In [1]: import numpy as np

In [2]: import numpy.linalg as la

In [3]: np.set_printoptions(suppress=True, linewidth=140)

In [4]: Y = np.array([[1, 1, 2, 3, 2], [3, 1, 3, 2, 2], [0, 1, 1, 3, 3]])

In [5]: arr = Y.T @ Y

In [6]: arr
Out[6]: 
array([[10,  4, 11,  9,  8],
       [ 4,  3,  6,  8,  7],
       [11,  6, 14, 15, 13],
       [ 9,  8, 15, 22, 19],
       [ 8,  7, 13, 19, 17]])

In [7]: w1 = np.array([[1, 1, 0, 3], [3, 2, 2, 3], [3, 1, 0, 0], [1, 0, 1, 3], [2, 1, 3, 0]])

In [8]: c = np.array([-1, 2, 3, 1])

In [9]: act = np.maximum(arr @ w1 + c, 0)

In [10]: la.matrix_rank(act)
Out[10]: np.int64(4)

In [11]: C = np.array([[-2, 2, 2], [6, -3, 0], [-3, 4, 8], [-8, -4, -9]])

In [12]: act @ C
Out[12]: 
array([[ -616,   -63,  -120],
       [ -436,    -3,    -6],
       [ -893,   -46,   -99],
       [-1146,    11,    -4],
       [-1001,    14,     9]])

In [13]: np.round(np.poly(arr), 3) + 0
Out[13]: array([   1.,  -66.,  453., -168.,    0.,    0.])

In [14]: np.kron(np.eye(2, dtype=int), arr)
Out[14]: 
array([[10,  4, 11,  9,  8,  0,  0,  0,  0,  0],
       [ 4,  3,  6,  8,  7,  0,  0,  0,  0,  0],
       [11,  6, 14, 15, 13,  0,  0,  0,  0,  0],
       [ 9,  8, 15, 22, 19,  0,  0,  0,  0,  0],
       [ 8,  7, 13, 19, 17,  0,  0,  0,  0,  0],
       [ 0,  0,  0,  0,  0, 10,  4, 11,  9,  8],
       [ 0,  0,  0,  0,  0,  4,  3,  6,  8,  7],
       [ 0,  0,  0,  0,  0, 11,  6, 14, 15, 13],
       [ 0,  0,  0,  0,  0,  9,  8, 15, 22, 19],
       [ 0,  0,  0,  0,  0,  8,  7, 13, 19, 17]])

In [15]: np.round(la.det(arr[::-1]), 3)
Out[15]: np.float64(-0.0)

In [16]: round(float(la.eigvals(arr).sum().real), 3)
Out[16]: 66.0

In [17]: np.einsum("ij,ji->", arr, arr)
Out[17]: np.int64(3450)

In [18]: np.unique(arr.round(6), axis=0).shape
Out[18]: (5, 5)

In [19]: np.abs(np.diag(la.qr(arr)[1])) > 1e-9
Out[19]: array([ True,  True,  True, False, False])

In [20]: np.round(arr @ la.pinv(arr) @ arr, 3)
Out[20]: 
array([[10.,  4., 11.,  9.,  8.],
       [ 4.,  3.,  6.,  8.,  7.],
       [11.,  6., 14., 15., 13.],
       [ 9.,  8., 15., 22., 19.],
       [ 8.,  7., 13., 19., 17.]])

In [21]: round(np.trace(la.pinv(arr) @ arr), 3)
Out[21]: np.float64(3.0)

In [22]: u = np.array([-1, 1])

In [23]: np.correlate(arr[0], arr[4], "full")
Out[23]: array([170, 258, 393, 484, 558, 378, 255, 128,  64])

In [24]: Uu, sigma, VT = la.svd(arr)

In [25]: np.argmax(sigma[:-1] / (sigma[1:] + 1e-6)) + 1
Out[25]: np.int64(3)

In [26]: Y = Uu[:, :3] @ np.diag(sigma[:3]) @ VT[:3]

In [27]: np.round(la.norm(arr - Y) / la.norm(arr), 3)
Out[27]: np.float64(0.0)

In [28]: K = np.array([[-8, 0, 0], [0, 8, 0], [0, 0, 0]])

In [29]: K
Out[29]: 
array([[-8,  0,  0],
       [ 0,  8,  0],
       [ 0,  0,  0]])

In [30]: # 3 blocks once reordered

In [31]: w, V = la.eigh(K)

In [32]: x0 = np.array([1, 2, 1])

In [33]: x0 @ K @ x0 / (x0 @ x0), w[0], w[-1]
Out[33]: (np.float64(4.0), np.float64(-8.0), np.float64(8.0))

In [34]: x0 @ K @ x0
Out[34]: np.int64(24)

In [35]: np.round(la.det(K), 3)
Out[35]: np.float64(0.0)

In [36]: np.round(np.sort(la.eigvals(K).real), 3)
Out[36]: array([-8.,  0.,  8.])

In [37]: (la.matrix_power((K != 0) + (K.T != 0) + np.eye(3), 3) > 0).astype(int)
Out[37]: 
array([[1, 0, 0],
       [0, 1, 0],
       [0, 0, 1]])

In [38]: rk = la.matrix_rank(K)

In [39]: rk
Out[39]: np.int64(2)

In [40]: null = la.svd(K)[2][rk:].T

In [41]: [int(la.matrix_rank(np.delete(K, i, axis=0))) for i in range(3)]
Out[41]: [1, 1, 2]

In [42]: la.matrix_rank(K.T @ K), la.matrix_rank(K @ K.T)
Out[42]: (np.int64(2), np.int64(2))

In [43]: null.shape
Out[43]: (3, 1)

In [44]: np.allclose(K @ null, 0)
Out[44]: True

In [45]: K @ null
Out[45]: 
array([[0.],
       [0.],
       [0.]])

In [46]: [int(la.matrix_rank(K[:i])) for i in range(1, len(K) + 1)]
Out[46]: [1, 2, 2]

In [47]: [int(la.matrix_rank(K[:, :j + 1])) for j in range(3)]
Out[47]: [1, 2, 2]

In [48]: rng = np.random.default_rng(226)

In [49]: idx = rng.permutation(3)

In [50]: idx
Out[50]: array([1, 2, 0])

In [51]: Y = K[idx][:, idx]

In [52]: np.diag(Y)
Out[52]: array([ 8,  0, -8])
